% ipython --no-banner

In [1]: import numpy as np

In [2]: import numpy.linalg as la

In [3]: np.set_printoptions(precision=1, suppress=True, linewidth=100)

In [4]: def rnd(a):
   ...:     return np.round(a, 1) + 0
   ...: 

In [5]: A = np.array([[9, 0, 3, 3, 8, 2, 1],
   ...:     [3, 7, 3, 4, 4, 9, 1],
   ...:     [8, 8, 2, 2, 8, 5, 1],
   ...:     [8, 2, 8, 0, 6, 9, 9],
   ...:     [6, 0, 7, 4, 4, 4, 4],
   ...:     [9, 3, 1, 1, 5, 4, 0],
   ...:     [0, 2, 3, 9, 7, 1, 7],
   ...:     [4, 1, 6, 5, 2, 6, 4],
   ...:     [4, 4, 1, 2, 1, 4, 9],
   ...:     [5, 8, 7, 0, 8, 1, 8]])

In [6]: A[2] = A[5]

In [7]: A
Out[7]: 
array([[9, 0, 3, 3, 8, 2, 1],
       [3, 7, 3, 4, 4, 9, 1],
       [9, 3, 1, 1, 5, 4, 0],
       [8, 2, 8, 0, 6, 9, 9],
       [6, 0, 7, 4, 4, 4, 4],
       [9, 3, 1, 1, 5, 4, 0],
       [0, 2, 3, 9, 7, 1, 7],
       [4, 1, 6, 5, 2, 6, 4],
       [4, 4, 1, 2, 1, 4, 9],
       [5, 8, 7, 0, 8, 1, 8]])

In [8]: u, r1 = A[2], A[7]

In [9]: u @ u
Out[9]: np.int64(133)

In [10]: p = (u @ r1) / (u @ u) * u

In [11]: rnd(p)
Out[11]: array([5.7, 1.9, 0.6, 0.6, 3.2, 2.5, 0. ])

In [12]: rnd(r1 - p)
Out[12]: array([-1.7, -0.9,  5.4,  4.4, -1.2,  3.5,  4. ])

In [13]: np.outer(u, r1)
Out[13]: 
array([[36,  9, 54, 45, 18, 54, 36],
       [12,  3, 18, 15,  6, 18, 12],
       [ 4,  1,  6,  5,  2,  6,  4],
       [ 4,  1,  6,  5,  2,  6,  4],
       [20,  5, 30, 25, 10, 30, 20],
       [16,  4, 24, 20,  8, 24, 16],
       [ 0,  0,  0,  0,  0,  0,  0]])

In [14]: la.matrix_rank(np.outer(u, r1))
Out[14]: np.int64(1)

In [15]: (r1 - p) @ u
Out[15]: np.float64(0.0)

In [16]: hat = A @ la.solve(A.T @ A, A.T)

In [17]: rnd(np.diag(hat))
Out[17]: array([0.5, 0.9, 0.4, 1. , 0.5, 0.4, 0.9, 0.5, 0.9, 1. ])

In [18]: Y = np.c_[A[:, :6] @ np.array([[5, 4, 5, 4, 0, 3],
    ...:     [2, 5, 1, 3, 1, 5],
    ...:     [5, 4, 3, 5, 1, 2],
    ...:     [4, 0, 3, 2, 2, 0],
    ...:     [5, 3, 3, 5, 3, 2],
    ...:     [5, 5, 3, 3, 3, 1]]), np.array([-2, 1, -1, -3, -2, 0, -2, 2, -2, 0])]

In [19]: Y
Out[19]: 
array([[122,  82,  93, 103,  39,  51,  -2],
       [125, 116,  82, 103,  57,  67,   1],
       [105,  90,  81,  89,  33,  58,  -1],
       [159, 137, 111, 135,  55,  71,  -3],
       [121,  84,  87,  99,  39,  44,  -2],
       [105,  90,  81,  89,  33,  58,   0],
       [ 95,  48,  62,  77,  47,  31,  -2],
       [112,  81,  78,  87,  41,  39,   2],
       [ 66,  63,  48,  54,  24,  40,  -2],
       [121, 117,  81, 122,  42,  86,   0]])

In [20]: rnd(la.norm(Y - A @ la.lstsq(A, Y)[0], axis=0))
Out[20]: array([0. , 0. , 0. , 0. , 0. , 0. , 2.5])

In [21]: rnd(la.lstsq(A, Y[:, 0])[0])
Out[21]: array([5., 2., 5., 4., 5., 5., 0.])

In [22]: la.matrix_rank(np.c_[A, Y])
Out[22]: np.int64(8)

In [23]: K = np.loadtxt("out5.csv", delimiter=",")

In [24]: K
Out[24]: 
array([[0., 1., 0., 1., 1., 0., 0., 0., 0., 1., 0., 0.],
       [1., 0., 0., 0., 0., 1., 0., 0., 0., 0., 0., 0.],
       [0., 0., 0., 0., 0., 0., 0., 0., 0., 0., 0., 0.],
       [1., 0., 0., 0., 0., 1., 0., 0., 0., 0., 1., 1.],
       [1., 0., 0., 0., 0., 0., 0., 0., 0., 0., 1., 0.],
       [0., 1., 0., 1., 0., 0., 0., 1., 0., 0., 0., 0.],
       [0., 0., 0., 0., 0., 0., 0., 0., 0., 1., 1., 0.],
       [0., 0., 0., 0., 0., 1., 0., 0., 0., 0., 0., 0.],
       [0., 0., 0., 0., 0., 0., 0., 0., 0., 0., 1., 0.],
       [1., 0., 0., 0., 0., 0., 1., 0., 0., 0., 0., 0.],
       [0., 0., 0., 1., 1., 0., 1., 0., 1., 0., 0., 0.],
       [0., 0., 0., 1., 0., 0., 0., 0., 0., 0., 0., 0.]])

In [25]: # looks like rank 10

In [26]: w1 = np.array([[6, 7, 2, 2, 2, 5],
    ...:     [4, 9, 2, 8, 4, 5],
    ...:     [7, 1, 2, 8, 3, 5],
    ...:     [9, 8, 2, 7, 8, 8],
    ...:     [3, 3, 4, 4, 3, 0],
    ...:     [6, 1, 1, 2, 1, 7],
    ...:     [9, 4, 9, 1, 0, 9],
    ...:     [6, 9, 7, 6, 2, 8],
    ...:     [0, 6, 8, 1, 6, 3],
    ...:     [4, 6, 0, 4, 9, 2],
    ...:     [2, 9, 4, 5, 6, 9],
    ...:     [9, 6, 4, 9, 8, 3]])

In [27]: b = np.array([1, 2, 2, 1, 2, 2])

In [28]: act = np.maximum(K @ w1 + b, 0)

In [29]: (act > 0).astype(int)
Out[29]: 
array([[1, 1, 1, 1, 1, 1],
       [1, 1, 1, 1, 1, 1],
       [1, 1, 1, 1, 1, 1],
       [1, 1, 1, 1, 1, 1],
       [1, 1, 1, 1, 1, 1],
       [1, 1, 1, 1, 1, 1],
       [1, 1, 1, 1, 1, 1],
       [1, 1, 1, 1, 1, 1],
       [1, 1, 1, 1, 1, 1],
       [1, 1, 1, 1, 1, 1],
       [1, 1, 1, 1, 1, 1],
       [1, 1, 1, 1, 1, 1]])

In [30]: la.matrix_rank(act)
Out[30]: np.int64(6)

In [31]: basis = np.array([[-5, 8], [-4, 4], [-8, -7], [5, 3], [0, 1], [0, 5]])

In [32]: (act @ basis).round(6).argmax(axis=1)
Out[32]: array([1, 1, 1, 1, 1, 1, 1, 1, 1, 1, 1, 1])
